In [1]: import numpy as np

In [2]: np.set_printoptions(suppress=True, linewidth=200)

In [3]: M = np.load("run14.npy")

In [4]: M
Out[4]: 
array([[0, 0, 0, 0, 1, 0, 0, 0],
       [0, 1, 0, 0, 0, 0, 0, 0],
       [0, 0, 0, 0, 0, 1, 0, 0],
       [1, 0, 0, 0, 0, 0, 0, 0],
       [0, 0, 0, 1, 0, 0, 0, 0],
       [0, 0, 1, 0, 0, 0, 0, 0],
       [0, 0, 0, 0, 0, 0, 1, 0],
       [0, 0, 0, 0, 0, 0, 0, 1]])

In [5]: O, evecs = np.linalg.qr(M[:, :2])[0], np.linalg.qr(M[:, 2:])[0]

In [6]: sig = np.linalg.svd(O.T @ evecs, compute_uv=False)

In [7]: np.round(np.linalg.norm(O @ O.T - evecs @ evecs.T, 2), 2)
Out[7]: np.float64(1.0)

In [8]: np.degrees(np.arccos(sig.clip(0, 1)))
Out[8]: array([90., 90.])

In [9]: np.round(np.abs(np.linalg.eigvals(M)).max(), 2)
Out[9]: np.float64(1.0)

In [10]: round(float(np.linalg.det(M)), 2)
Out[10]: -1.0

In [11]: np.allclose(M, M.T)
Out[11]: False

In [12]: np.trace(M)
Out[12]: np.int64(3)

In [13]: Uu, sig, VT = np.linalg.svd(M, full_matrices=False)

In [14]: Uu.T @ M @ VT.T
Out[14]: 
array([[1., 0., 0., 0., 0., 0., 0., 0.],
       [0., 1., 0., 0., 0., 0., 0., 0.],
       [0., 0., 1., 0., 0., 0., 0., 0.],
       [0., 0., 0., 1., 0., 0., 0., 0.],
       [0., 0., 0., 0., 1., 0., 0., 0.],
       [0., 0., 0., 0., 0., 1., 0., 0.],
       [0., 0., 0., 0., 0., 0., 1., 0.],
       [0., 0., 0., 0., 0., 0., 0., 1.]])

In [15]: (sig > 1e-8).sum()
Out[15]: np.int64(8)

In [16]: Uu.T @ Uu
Out[16]: 
array([[1., 0., 0., 0., 0., 0., 0., 0.],
       [0., 1., 0., 0., 0., 0., 0., 0.],
       [0., 0., 1., 0., 0., 0., 0., 0.],
       [0., 0., 0., 1., 0., 0., 0., 0.],
       [0., 0., 0., 0., 1., 0., 0., 0.],
       [0., 0., 0., 0., 0., 1., 0., 0.],
       [0., 0., 0., 0., 0., 0., 1., 0.],
       [0., 0., 0., 0., 0., 0., 0., 1.]])

In [17]: np.allclose(Uu * sig @ VT, M)
Out[17]: True

In [18]: VT @ VT.T
Out[18]: 
array([[1., 0., 0., 0., 0., 0., 0., 0.],
       [0., 1., 0., 0., 0., 0., 0., 0.],
       [0., 0., 1., 0., 0., 0., 0., 0.],
       [0., 0., 0., 1., 0., 0., 0., 0.],
       [0., 0., 0., 0., 1., 0., 0., 0.],
       [0., 0., 0., 0., 0., 1., 0., 0.],
       [0., 0., 0., 0., 0., 0., 1., 0.],
       [0., 0., 0., 0., 0., 0., 0., 1.]])

In [19]: F = np.loadtxt("arr.csv", delimiter=",")

In [20]: F
Out[20]: 
array([[ 9.24, 15.13, 17.33],
       [ 9.43, 13.92, 15.4 ],
       [10.87, 14.42, 13.88],
       [10.74, 16.04, 17.04],
       [10.56, 14.21, 15.81],
       [11.29, 14.77, 14.1 ],
       [12.05, 16.21, 15.34],
       [ 8.77, 14.11, 14.99],
       [11.16, 15.46, 16.03],
       [10.16, 16.17, 15.6 ]])

In [21]: proj = F @ np.linalg.solve(F.T @ F, F.T)

In [22]: np.round(np.linalg.eigvalsh(proj), 2) + 0
Out[22]: array([0., 0., 0., 0., 0., 0., 0., 1., 1., 1.])
